In [1]: import numpy as np

In [2]: np.set_printoptions(precision=1, suppress=True, linewidth=120)

In [3]: m1 = np.load("x.npy")

In [4]: m1
Out[4]: 
array([[ 0, -1,  1,  2, -2,  0,  1],
       [ 0,  0, -1, -1, -2, -3, -2],
       [ 0,  0,  0, -1,  2, -3,  0],
       [ 0,  0,  0,  0,  3,  3, -3],
       [ 0,  0,  0,  0,  0,  2,  1],
       [ 0,  0,  0,  0,  0,  0,  1],
       [ 0,  0,  0,  0,  0,  0,  0]])

In [5]: np.argsort(-np.linalg.norm(m1, axis=0).round(6), kind="stable")[:3]
Out[5]: array([5, 4, 6])

In [6]: round(np.trace(np.linalg.pinv(m1) @ m1), 1)
Out[6]: np.float64(6.0)

In [7]: np.linalg.lstsq(m1[:-1].T, m1[-1])[2]
Out[7]: np.int32(6)

In [8]: np.round(m1 @ np.linalg.pinv(m1) @ m1, 1) + 0
Out[8]: 
array([[ 0., -1.,  1.,  2., -2.,  0.,  1.],
       [ 0.,  0., -1., -1., -2., -3., -2.],
       [ 0.,  0.,  0., -1.,  2., -3.,  0.],
       [ 0.,  0.,  0.,  0.,  3.,  3., -3.],
       [ 0.,  0.,  0.,  0.,  0.,  2.,  1.],
       [ 0.,  0.,  0.,  0.,  0.,  0.,  1.],
       [ 0.,  0.,  0.,  0.,  0.,  0.,  0.]])

In [9]: np.abs(np.diag(np.linalg.qr(m1)[1])) > 1e-9
Out[9]: array([False, False, False, False, False, False, False])

In [10]: np.unique(m1.round(6), axis=0).shape
Out[10]: (7, 7)

In [11]: np.allclose(m1[:-1].T @ np.linalg.lstsq(m1[:-1].T, m1[-1])[0], m1[-1])
Out[11]: True

In [12]: arr = np.load("run2.npy")

In [13]: arr.round(1) + 0
Out[13]: 
array([[  0.6,   1. ,  -1.6,  -7.5],
       [  0. ,  -0.9,   0.9,  -2.5],
       [  0. ,  -1.1,   1.1,  -1.5],
       [  0.1,  -1. ,   1. ,  -0.9],
       [  0.1,  -1. ,   0.9,  -0.7],
       [  0.1,  -0.5,   0.4,  -0.2],
       [  0. ,   0.1,   0. ,   0. ],
       [  0. ,   0.1,   0. ,   0. ],
       [ -0.1,   0.1,  -0.1,   0.1],
       [ -2.3,   1.1,   1.2,   2.1],
       [ -3.3,   1.1,   2.3,   3.3],
       [ -4.9,   0.9,   4. ,   5. ],
       [ -8.6,  -0.1,   8.7,   9.5],
       [-11.7,  -1.2,  13. ,  13.5]])

In [14]: round(float(np.linalg.norm(arr[8], 1)), 1), round(np.linalg.norm(arr[8], np.inf), 1)
Out[14]: (0.3, np.float64(0.1))

In [15]: np.round(np.linalg.norm(arr, "nuc"), 1)
Out[15]: np.float64(39.0)

In [16]: np.round(np.linalg.norm(arr, 1), 1), round(np.linalg.norm(arr, np.inf), 1)
Out[16]: (np.float64(46.8), np.float64(39.5))

In [17]: np.round(np.linalg.norm(arr, 2), 1)
Out[17]: np.float64(29.5)

In [18]: round(np.linalg.norm(arr) ** 2 / np.linalg.norm(arr, 2) ** 2, 1)
Out[18]: np.float64(1.1)
